$ python3 -q
>>> import numpy as np
>>> np.set_printoptions(suppress=True, linewidth=200)
>>> rnd = lambda a: np.round(a, 1) + 0
>>> M = np.load("out18.npy")
>>> print(M)
[[ 9. -4. -8. -2.]
 [-4.  9.  8.  2.]
 [-8.  8. 21.  4.]
 [-2.  2.  4.  6.]]
>>> Q, r_ = np.linalg.qr(M)
>>> print(rnd(np.trace(Q @ Q.T)))
4.0
>>> ev, evecs = np.linalg.eigh(M)
>>> x0 = np.array([-4, -5, -3, 2])
>>> print(rnd(evecs * np.sqrt(ev) @ evecs.T))
[[ 2.8 -0.5 -1.  -0.3]
 [-0.5  2.8  1.   0.3]
 [-1.   1.   4.3  0.5]
 [-0.3  0.3  0.5  2.4]]
>>> W = np.array([[-3, -2, -3], [3, -1, 2], [-1, 3, 1], [0, 2, 0]])
>>> c = np.array([8, 8, -2])
>>> H = np.maximum(M @ W + c, 0)
>>> print(rnd((H > 0).mean(axis=0)))
[0.8 0.8 0.8]
>>> print(np.linalg.matrix_rank(H))
3
>>> cent = np.array([[-1, -1], [0, -1], [-1, 2]])
>>> print(H @ cent)
[[  0.   0.]
 [-75.  -2.]
 [-94.  -4.]
 [-28. -26.]]
>>> print((H @ cent).round(6).argmax(axis=1))
[0 1 1 1]
>>> print(W @ cent)
[[ 6 -1]
 [-5  2]
 [ 0  0]
 [ 0 -2]]
>>> mat = np.loadtxt("sample13.csv", delimiter=",")
>>> print(mat)
[[-1.  3. -2.  1.]
 [-3.  1.  0. -1.]
 [-2. -3.  0.  2.]
 [-2. -3.  0.  2.]]
>>> W = np.array([[2, 9], [8, 7], [3, 6], [8, 0]])
>>> c = np.array([0, -1])
>>> H = np.maximum(mat @ W + c, 0)
>>> print(np.linalg.matrix_rank(H))
1
>>> print(rnd((H > 0).mean(axis=0)))
[0.2 0. ]
>>> print(H)
[[24.  0.]
 [ 0.  0.]
 [ 0.  0.]
 [ 0.  0.]]
>>> cent = np.array([[1, 1], [-2, 2]])
>>> print((H @ cent).round(6).argmax(axis=1))
[0 0 0 0]
>>> rng = np.random.default_rng(638391)
>>> lab = rng.permutation(4)
>>> print(lab)
[3 0 1 2]
>>> Y = mat[lab][:, lab]
>>> print(np.trace(Y))
2.0
>>> print(rnd(np.linalg.det(Y)), rnd(np.linalg.det(mat[lab])))
0.0 0.0
>>> print(np.allclose(Y, mat))
False
>>> print(rnd(np.sort(np.abs(np.linalg.eigvals(Y)))))
[0.  2.3 2.3 2.8]
>>> print(rnd(np.linalg.norm(mat, 2) / np.linalg.norm(mat)))
0.8
>>> print(np.argsort(-np.linalg.norm(mat, axis=0).round(6), kind="stable")[:3])
[1 0 3]
>>> print(np.linalg.cond(mat) > 100)
True
>>> print([round(float(x), 1) for x in np.linalg.svd(mat, compute_uv=False)[:3]])
[6.0, 4.1, 2.6]
>>> P = np.triu(np.array([[-1, 0, -1, 1], [0, 2, -1, -2], [1, 1, -2, -1], [1, 2, -2, -1]]), 1) + np.eye(4)
>>> Y = P @ mat @ np.linalg.inv(P)
>>> print(rnd(np.poly(Y)))
[  1.  -2.   3. -14.   0.]
>>> print(Y)
[[-1.  3.  0.  8.]
 [ 3. 10. 13. 23.]
 [ 0.  0.  0.  0.]
 [-2. -3. -5. -7.]]
>>> Y = np.array([[-2, 2, -2], [0, 1, -1], [-2, -2, 2]])
>>> J = Y.T @ Y
>>> print(J)
[[ 8  0  0]
 [ 0  9 -9]
 [ 0 -9  9]]
>>> x0 = np.array([0, -2, 2])
>>> print(J @ np.eye(3)[2])
[ 0. -9.  9.]
>>> print(J * x0)
[[  0   0   0]
 [  0 -18 -18]
 [  0  18  18]]
>>> print(np.einsum("ij,j->i", J, x0))
[  0 -36  36]
>>> print((J @ x0).argmax())
2
>>> print(np.linalg.cond(J) > 100)
True
>>> Y = J / np.linalg.norm(J, axis=1, keepdims=True)
>>> cov = Y @ Y.T
>>> print(cov[0])
[1. 0. 0.]
>>> print(rnd(np.linalg.norm(Y, axis=1)))
[1. 1. 1.]
>>> print((np.abs(cov) > 0.9).astype(int))
[[1 0 0]
 [0 1 1]
 [0 1 1]]
>>> print(np.argwhere(np.triu(np.abs(cov) > 0.95, 1)))
[[1 2]]
